$ ipython --no-banner

In [1]: import numpy as np

In [2]: np.set_printoptions(suppress=True, linewidth=160)

In [3]: M = 4 * np.eye(2) + np.ones((2, 2))

In [4]: print(M)
[[5. 1.]
 [1. 5.]]

In [5]: w, vecs = np.linalg.eigh(M)

In [6]: vec = np.array([3, -9])

In [7]: print(np.abs(M).sum(axis=1).max(), np.abs(w).max())
6.0 6.0

In [8]: print(np.round(vecs * np.sqrt(w) @ vecs.T, 2))
[[2.22 0.22]
 [0.22 2.22]]

In [9]: print(np.allclose(M, M.T))
True

In [10]: vec = np.ones(2)

In [11]: for _ in range(4):
    ...:     vec = M @ vec
    ...:     vec /= np.linalg.norm(vec)
    ...:     print(round(vec @ M @ vec, 2))
    ...: 
6.0
6.0
6.0
6.0

In [12]: print(vec.round(2))
[0.71 0.71]

In [13]: print(np.round(np.linalg.eigvalsh(M)[-1], 2))
6.0

In [14]: K = np.array([[0, 0, 3], [1, 0, 0], [0, -2, 0]])

In [15]: def softmax(z):
    ...:     e = np.exp(z - z.max(axis=-1, keepdims=True))
    ...:     return e / e.sum(axis=-1, keepdims=True)
    ...: 

In [16]: print(np.round(softmax(K[1]), 2))
[0.58 0.21 0.21]

In [17]: print(np.round(softmax(10 * K[1]), 2) + 0)
[1. 0. 0.]

In [18]: print(np.round(softmax(K[1] + 2), 2))
[0.58 0.21 0.21]

In [19]: att = K @ K.T / np.sqrt(3)

In [20]: print(softmax(att).round(6).argmax(axis=1))
[0 1 2]

In [21]: print(np.round(softmax(att + np.triu(np.full(att.shape, -np.inf), 1)), 2))
[[1.   0.   0.  ]
 [0.36 0.64 0.  ]
 [0.08 0.08 0.83]]

In [22]: print(np.round(softmax(att)[1] @ K, 2))
[ 0.47 -0.53  0.79]

In [23]: rng = np.random.default_rng(179206)

In [24]: B = M + rng.integers(-2, 3, (2, 1)) @ rng.integers(-2, 3, (1, 2))

In [25]: print(B)
[[ 5. -1.]
 [ 1.  6.]]

In [26]: print(np.abs(B - M).sum(axis=1))
[2. 1.]

In [27]: print(np.round(np.linalg.svd(B - M, compute_uv=False), 2))
[2.24 0.  ]
